% ipython --no-banner

In [1]: import numpy as np

In [2]: import numpy.linalg as la

In [3]: np.set_printoptions(precision=3, suppress=True, linewidth=160)

In [4]: m1 = np.load("a.npy")

In [5]: m1
Out[5]: 
array([[  3,   9,   3,   0,   3],
       [ -3, -10,  -5,   0,  -5],
       [  3,  10,   5,   0,   5],
       [  1,   3,   1,   0,   1],
       [ -3,  -8,  -1,   0,  -1],
       [ -2,  -9,  -8,   0,  -8]])

In [6]: [round(float(x), 3) for x in la.svd(m1, compute_uv=False)[:3]]
Out[6]: [26.285, 5.924, 0.0]

In [7]: la.cond(m1) > 100
Out[7]: np.True_

In [8]: Y = m1 / la.norm(m1, axis=1, keepdims=True)

In [9]: gram = Y @ Y.T

In [10]: gram
Out[10]: 
array([[ 1.   , -0.984,  0.984,  1.   , -0.967, -0.89 ],
       [-0.984,  1.   , -1.   , -0.984,  0.907,  0.956],
       [ 0.984, -1.   ,  1.   ,  0.984, -0.907, -0.956],
       [ 1.   , -0.984,  0.984,  1.   , -0.967, -0.89 ],
       [-0.967,  0.907, -0.907, -0.967,  1.   ,  0.744],
       [-0.89 ,  0.956, -0.956, -0.89 ,  0.744,  1.   ]])

In [11]: la.norm(Y, axis=1)
Out[11]: array([1., 1., 1., 1., 1., 1.])

In [12]: (gram - 2 * np.eye(6)).round(6).argmax(axis=1)
Out[12]: array([3, 5, 0, 0, 1, 1])

In [13]: rng = np.random.default_rng(749)

In [14]: data = np.eye(7, dtype=int)[rng.permutation(7)]

In [15]: data
Out[15]: 
array([[0, 0, 1, 0, 0, 0, 0],
       [0, 0, 0, 1, 0, 0, 0],
       [1, 0, 0, 0, 0, 0, 0],
       [0, 0, 0, 0, 0, 0, 1],
       [0, 0, 0, 0, 1, 0, 0],
       [0, 0, 0, 0, 0, 1, 0],
       [0, 1, 0, 0, 0, 0, 0]])

In [16]: # rows sum to 1

In [17]: data[:, 1] @ data[:, 3]
Out[17]: np.int64(0)

In [18]: (la.matrix_power((data != 0) + (data.T != 0) + np.eye(7), 7) > 0).astype(int)
Out[18]: 
array([[1, 0, 1, 0, 0, 0, 0],
       [0, 1, 0, 1, 0, 0, 1],
       [1, 0, 1, 0, 0, 0, 0],
       [0, 1, 0, 1, 0, 0, 1],
       [0, 0, 0, 0, 1, 0, 0],
       [0, 0, 0, 0, 0, 1, 0],
       [0, 1, 0, 1, 0, 0, 1]])

In [19]: (data != 0).astype(int)
Out[19]: 
array([[0, 0, 1, 0, 0, 0, 0],
       [0, 0, 0, 1, 0, 0, 0],
       [1, 0, 0, 0, 0, 0, 0],
       [0, 0, 0, 0, 0, 0, 1],
       [0, 0, 0, 0, 1, 0, 0],
       [0, 0, 0, 0, 0, 1, 0],
       [0, 1, 0, 0, 0, 0, 0]])

In [20]: data @ data
Out[20]: 
array([[1, 0, 0, 0, 0, 0, 0],
       [0, 0, 0, 0, 0, 0, 1],
       [0, 0, 1, 0, 0, 0, 0],
       [0, 1, 0, 0, 0, 0, 0],
       [0, 0, 0, 0, 1, 0, 0],
       [0, 0, 0, 0, 0, 1, 0],
       [0, 0, 0, 1, 0, 0, 0]])

In [21]: T = np.stack([data, 3 * data, data[::-1]])

In [22]: T.shape
Out[22]: (3, 7, 7)

In [23]: x0 = np.array([-1, 0, -6, -1, 6, -8, -8])

In [24]: rhs = data @ x0

In [25]: rhs
Out[25]: array([-6, -1, -1, -8,  6, -8,  0])

In [26]: la.solve(data, -1 * rhs)
Out[26]: array([ 1.,  0.,  6.,  1., -6.,  8.,  8.])

In [27]: arr = np.loadtxt("w.csv", delimiter=",")

In [28]: arr
Out[28]: 
array([[ 0.51 ,  0.787, -0.17 , -1.432, -0.258, -0.987],
       [ 1.457,  0.697, -0.245,  1.119,  0.035, -0.282],
       [-0.874,  0.179,  0.568,  0.789, -0.302, -1.472],
       [-0.291, -0.517, -1.836,  0.179, -0.072, -0.488],
       [ 0.073, -0.225,  0.095, -0.117,  1.919, -0.49 ],
       [-0.874,  1.595, -0.455,  0.17 ,  0.393,  0.548]])

In [29]: round(float(la.det(arr)), 3)
Out[29]: -64.0

In [30]: np.allclose(arr, arr.T)
Out[30]: False

In [31]: np.sort(np.abs(la.eigvals(arr)))
Out[31]: array([2., 2., 2., 2., 2., 2.])

In [32]: round(np.trace(arr), 3)
Out[32]: np.float64(4.422)

In [33]: round(float(np.abs(la.eigvals(arr)).max()), 3)
Out[33]: 2.0

In [34]: np.allclose(arr @ arr.T, arr.T @ arr)
Out[34]: True

In [35]: u = np.array([-2, 8, 8])

In [36]: np.convolve(arr[3], u)
Out[36]: array([  0.583,  -1.297,  -2.794, -19.186, -13.113,   1.831,  -4.483,  -3.904])

In [37]: np.polyval(u, arr[3])
Out[37]: array([  5.499,   3.329, -13.436,   9.37 ,   7.411,   3.62 ])

In [38]: np.round(np.correlate(arr[3], arr[2], "full"), 3) + 0
Out[38]: array([ 0.429,  0.849,  2.629, -0.283, -1.743,  0.   ,  0.314,  1.211, -0.447, -0.024,  0.427])

In [39]: Q, vecs = la.qr(data[:, :5])[0], la.qr(data[:, 5:])[0]

In [40]: s = la.svd(Q.T @ vecs, compute_uv=False)

In [41]: s
Out[41]: array([0., 0.])

In [42]: (s > 0.9).sum()
Out[42]: np.int64(0)

In [43]: Q, vecs = la.qr(arr[:, :3])[0], la.qr(arr[:, 3:])[0]

In [44]: s = la.svd(Q.T @ vecs, compute_uv=False)

In [45]: np.degrees(np.arccos(s.clip(0, 1)))
Out[45]: array([90., 90., 90.])

In [46]: J = np.load("test12.npy")

In [47]: J
Out[47]: 
array([[0.176, 0.105, 0.082, 0.035, 0.199, 0.199, 0.152, 0.152],
       [0.105, 0.063, 0.049, 0.021, 0.12 , 0.12 , 0.091, 0.091],
       [0.082, 0.049, 0.038, 0.016, 0.093, 0.093, 0.071, 0.071],
       [0.035, 0.021, 0.016, 0.007, 0.04 , 0.04 , 0.03 , 0.03 ],
       [0.199, 0.12 , 0.093, 0.04 , 0.226, 0.226, 0.173, 0.173],
       [0.199, 0.12 , 0.093, 0.04 , 0.226, 0.226, 0.173, 0.173],
       [0.152, 0.091, 0.071, 0.03 , 0.173, 0.173, 0.132, 0.132],
       [0.152, 0.091, 0.071, 0.03 , 0.173, 0.173, 0.132, 0.132]])

In [48]: Y = J + rng.integers(-2, 3, (8, 1)) @ rng.integers(-2, 3, (1, 8))

In [49]: Y
Out[49]: 
array([[ 0.176,  0.105,  0.082,  0.035,  0.199,  0.199,  0.152,  0.152],
       [-1.895,  4.063,  2.049,  4.021, -1.88 , -3.88 ,  0.091,  4.091],
       [-1.918,  4.049,  2.038,  4.016, -1.907, -3.907,  0.071,  4.071],
       [-0.965,  2.021,  1.016,  2.007, -0.96 , -1.96 ,  0.03 ,  2.03 ],
       [ 2.199, -3.88 , -1.907, -3.96 ,  2.226,  4.226,  0.173, -3.827],
       [ 2.199, -3.88 , -1.907, -3.96 ,  2.226,  4.226,  0.173, -3.827],
       [-1.848,  4.091,  2.071,  4.03 , -1.827, -3.827,  0.132,  4.132],
       [ 2.152, -3.909, -1.929, -3.97 ,  2.173,  4.173,  0.132, -3.868]])

In [50]: np.round(la.svd(Y - J, compute_uv=False), 3) + 0
Out[50]: array([21.794,  0.   ,  0.   ,  0.   ,  0.   ,  0.   ,  0.   ,  0.   ])

In [51]: Y - J
Out[51]: 
array([[ 0.,  0.,  0.,  0.,  0.,  0.,  0.,  0.],
       [-2.,  4.,  2.,  4., -2., -4.,  0.,  4.],
       [-2.,  4.,  2.,  4., -2., -4.,  0.,  4.],
       [-1.,  2.,  1.,  2., -1., -2.,  0.,  2.],
       [ 2., -4., -2., -4.,  2.,  4.,  0., -4.],
       [ 2., -4., -2., -4.,  2.,  4.,  0., -4.],
       [-2.,  4.,  2.,  4., -2., -4.,  0.,  4.],
       [ 2., -4., -2., -4.,  2.,  4.,  0., -4.]])
